$ ipython --no-banner

In [1]: import numpy as np

In [2]: np.set_printoptions(suppress=True, linewidth=120)

In [3]: def rnd(a):
   ...:     return np.round(a, 2) + 0
   ...: 

In [4]: E = np.loadtxt("block19.csv", delimiter=",")

In [5]: print(E)
[[2.3 1.  2.  0. ]
 [2.  0.3 2.  2. ]
 [0.  1.  1.3 2. ]
 [2.  1.  2.  0.3]]

In [6]: rng = np.random.default_rng(1466)

In [7]: z = rng.permutation(4)

In [8]: Y = E[:, z] * rng.choice([-1, 1], 4)

In [9]: print(Y)
[[-2.   0.   1.  -2.3]
 [-2.   2.   0.3 -2. ]
 [-1.3  2.   1.  -0. ]
 [-2.   0.3  1.  -2. ]]

In [10]: left, _, Vh = np.linalg.svd(E.T @ Y)

In [11]: print(rnd(np.linalg.lstsq(E, Y)[0]))
[[ 0.  0.  0. -1.]
 [ 0.  0.  1.  0.]
 [-1.  0.  0.  0.]
 [ 0.  1.  0.  0.]]

In [12]: print(z)
[2 3 1 0]

In [13]: hat = np.triu(np.array([[6, 0, 2, 1], [1, 6, 8, 5], [6, 0, 7, 1], [7, 2, 7, 7]]), 1) + np.eye(4)

In [14]: Y = hat @ E @ np.linalg.inv(hat)

In [15]: print(rnd(Y))
[[   4.3    4.   -34.    14. ]
 [  12.    13.3 -108.    49. ]
 [   2.     2.   -16.7    7. ]
 [   2.     1.   -10.     3.3]]

In [16]: print(rnd(hat @ E - E @ hat))
[[  2.   3.  -8.  -5.]
 [ 10.  13.  14.  12.]
 [  2.   1.  -6.  -6.]
 [  0.   0. -12.  -9.]]

In [17]: print(rnd(np.poly(Y)))
[ 1.   -4.2  -4.76 -0.12  0.57]

In [18]: x = np.array([1, -2, -2, 2])

In [19]: rhs = E @ x

In [20]: print(rnd(rhs))
[-3.7  1.4 -0.6 -3.4]

In [21]: print(rnd(np.linalg.solve(E, E[:, 1])))
[0. 1. 0. 0.]

In [22]: print(rnd(np.linalg.solve(E, 5 * rhs)))
[  5. -10. -10.  10.]

In [23]: left, sig, Vh = np.linalg.svd(E)

In [24]: print(np.argmax(sig[:-1] / (sig[1:] + 1e-6)) + 1)
3

In [25]: Y = left[:, :3] @ np.diag(sig[:3]) @ Vh[:3]

In [26]: print(rnd(Y))
[[ 2.29  0.99  2.02 -0.01]
 [ 2.    0.3   2.    2.  ]
 [ 0.    1.    1.3   2.  ]
 [ 2.01  1.02  1.98  0.31]]

In [27]: print(rnd(np.linalg.norm(E - Y) / np.linalg.norm(E)))
0.01

In [28]: print(np.unique(Y.round(6), axis=0).shape)
(4, 4)

In [29]: print(np.abs(np.diag(np.linalg.qr(Y)[1])) > 1e-9)
[ True  True  True False]

In [30]: M = np.loadtxt("dump.csv", delimiter=",")

In [31]: print(M)
[[  3.81  59.7   52.92]
 [  2.49  44.83  45.57]
 [  0.78  27.99  36.05]
 [ -1.25  10.92  23.78]
 [ -1.75  -1.43   3.34]
 [ -1.45  -1.24   2.46]
 [  1.45   1.21  -1.2 ]
 [  1.99   1.62  -1.49]
 [  7.6    4.51  -2.15]
 [ 11.75   5.24  -1.35]
 [ 19.15   4.28   1.21]
 [ 41.22 -10.36  12.04]]

In [32]: Y = np.c_[M[:, :1] @ np.array([[2]]), np.array([5, 1, 0, 4, 1, 4, 1, 1, 5, 0, 4, 3])]

In [33]: print(Y)
[[ 7.62  5.  ]
 [ 4.98  1.  ]
 [ 1.56  0.  ]
 [-2.5   4.  ]
 [-3.5   1.  ]
 [-2.9   4.  ]
 [ 2.9   1.  ]
 [ 3.98  1.  ]
 [15.2   5.  ]
 [23.5   0.  ]
 [38.3   4.  ]
 [82.44  3.  ]]

In [34]: print(rnd(np.linalg.norm(Y - M @ np.linalg.lstsq(M, Y)[0], axis=0)))
[0.   7.87]

In [35]: print(rnd(np.linalg.lstsq(M, Y[:, 0])[0]))
[2. 0. 0.]

In [36]: x = np.array([3, 4])

In [37]: rhs = Y @ x

In [38]: print(rnd(np.linalg.solve(Y.T @ Y, Y.T @ rhs)))
[3. 4.]

In [39]: print(rnd(rhs))
[ 42.86  18.94   4.68   8.5   -6.5    7.3   12.7   15.94  65.6   70.5  130.9  259.32]

In [40]: print(rnd(np.linalg.pinv(Y) @ Y))
[[1. 0.]
 [0. 1.]]

In [41]: rhs = rhs + 0.05 * rng.normal(size=12)

In [42]: print(rnd(rhs))
[ 42.81  18.94   4.74   8.49  -6.44   7.34  12.71  15.89  65.52  70.47 130.92 259.25]

In [43]: beta, *_ = np.linalg.lstsq(Y, rhs)

In [44]: print([round(float(np.linalg.norm(np.linalg.solve(Y.T @ Y + lam * np.eye(2), Y.T @ rhs))), 2) for lam in (0, 1, 10, 100)])
[5.0, 4.96, 4.69, 3.62]

In [45]: print(rnd(beta))
[3. 4.]

In [46]: z = M[:, 0] > np.median(M[:, 0])

In [47]: f = M[z].mean(axis=0) - M[~z].mean(axis=0)

In [48]: print(z.astype(int))
[1 1 0 0 0 0 0 0 1 1 1 1]

In [49]: print(rnd(f))
[14.38 11.52  7.55]

In [50]: print(rnd((((M - M.mean(axis=0)) @ f > 0) == z).mean()))
0.67

In [51]: print(((M - M.mean(axis=0)) @ f > 0).astype(int))
[1 1 1 0 0 0 0 0 0 0 0 1]

In [52]: dist = np.linalg.norm(M[:, None] - M[None], axis=-1)

In [53]: print(rnd(dist[9]))
[77.29 62.09 45.13 28.86 15.77 15.19 11.06 10.41  4.29  0.    7.89 35.93]

In [54]: print(rnd(np.linalg.norm(M, axis=1)))
[79.87 63.97 45.65 26.2   4.03  3.11  2.24  2.97  9.1  12.94 19.66 44.17]

In [55]: print(np.linalg.matrix_rank(dist ** 2))
5

In [56]: arr = np.loadtxt("layer4.csv", delimiter=",")

In [57]: print(rnd(arr))
[[ 0.09  0.26 -0.11]
 [ 0.26  0.78 -0.32]
 [-0.11 -0.32  0.14]]

In [58]: print(np.linalg.cond(arr) > 100)
True

In [59]: x = np.array([1, 2, 2])

In [60]: print(rnd(arr @ arr @ x))
[ 0.39  1.17 -0.49]

In [61]: print(rnd(np.trace(arr)))
1.0

In [62]: X = np.load("a.npy")

In [63]: print(X)
[[ 0  0  3  0]
 [-2  0  0  0]
 [ 0  0  0 -3]
 [ 0 -3  0  0]]

In [64]: print((X + X.T) / 2)
[[ 0.  -1.   1.5  0. ]
 [-1.   0.   0.  -1.5]
 [ 1.5  0.   0.  -1.5]
 [ 0.  -1.5 -1.5  0. ]]

In [65]: print(np.linalg.matrix_power(X, 3))
[[  0  27   0   0]
 [  0   0   0  18]
 [-18   0   0   0]
 [  0   0  18   0]]

In [66]: print(np.allclose(X @ X.T, X.T @ X))
False

In [67]: print((X - X.T) / 2)
[[ 0.   1.   1.5  0. ]
 [-1.   0.   0.   1.5]
 [-1.5  0.   0.  -1.5]
 [ 0.  -1.5  1.5  0. ]]

In [68]: print(X @ X)
[[ 0  0  0 -9]
 [ 0  0 -6  0]
 [ 0  9  0  0]
 [ 6  0  0  0]]

In [69]: print(rnd(np.linalg.det(X)))
54.0
